$ ipython --no-banner

In [1]: import numpy as np

In [2]: np.set_printoptions(precision=1, suppress=True, linewidth=100)

In [3]: E = np.loadtxt("arr.csv", delimiter=",")

In [4]: E.round(1) + 0
Out[4]: 
array([[1. , 0.2, 0. , 0. , 0. , 0. ],
       [0.2, 1. , 0.2, 0. , 0. , 0. ],
       [0. , 0.2, 1. , 0.2, 0. , 0. ],
       [0. , 0. , 0.2, 1. , 0.2, 0. ],
       [0. , 0. , 0. , 0.2, 1. , 0.2],
       [0. , 0. , 0. , 0. , 0.2, 1. ]])

In [5]: A2 = np.array([[6, 6, 9], [6, 6, 5], [7, 2, 1], [3, 8, 4], [4, 5, 0], [5, 4, 3]])

In [6]: np.einsum("ij,ij->i", E, E)
Out[6]: array([1. , 1.1, 1.1, 1.1, 1.1, 1. ])

In [7]: np.linalg.matrix_rank(E @ A2)
Out[7]: np.int64(3)

In [8]: vec = np.array([-3, -2, 5, -1, -3, 1])

In [9]: y = E @ vec

In [10]: beta, lr = np.zeros(6), 1 / np.linalg.norm(E, 2) ** 2

In [11]: for i in range(30):
    ...:     beta -= lr * E.T @ (E @ beta - y)
    ...:     if i % 5 == 0: print(i, round(np.linalg.norm(E @ beta - y), 1))
    ...: 
0 3.7
5 0.5
10 0.1
15 0.0
20 0.0
25 0.0

In [12]: beta
Out[12]: array([-3., -2.,  5., -1., -3.,  1.])

In [13]: round(np.linalg.cond(E), 1)
Out[13]: np.float64(2.1)

In [14]: X = np.array([[0.7, 0.0, 0.3], [0.0, 1.0, 0.0], [0.5, 0.0, 0.5]])

In [15]: vec = np.array([-5, 5, 1])

In [16]: np.linalg.norm(X @ vec) <= np.linalg.norm(X, 2) * np.linalg.norm(vec) + 1e-9
Out[16]: np.True_

In [17]: (X @ vec).argmax()
Out[17]: np.int64(1)

In [18]: np.einsum("ij,j->i", X, vec)
Out[18]: array([-3.2,  5. , -2. ])

In [19]: X * vec
Out[19]: 
array([[-3.5,  0. ,  0.3],
       [-0. ,  5. ,  0. ],
       [-2.5,  0. ,  0.5]])

In [20]: X @ (2 * vec)
Out[20]: array([-6.4, 10. , -4. ])

In [21]: rng = np.random.default_rng(9121)

In [22]: idx = rng.permutation(3)

In [23]: A2 = X[:, idx] * rng.choice([-1, 1], 3)

In [24]: A2
Out[24]: 
array([[0.7, 0.3, 0. ],
       [0. , 0. , 1. ],
       [0.5, 0.5, 0. ]])

In [25]: U, _, VT = np.linalg.svd(X.T @ A2)

In [26]: idx
Out[26]: array([0, 2, 1])

In [27]: np.round(U @ VT, 1) + 0
Out[27]: 
array([[1., 0., 0.],
       [0., 0., 1.],
       [0., 1., 0.]])
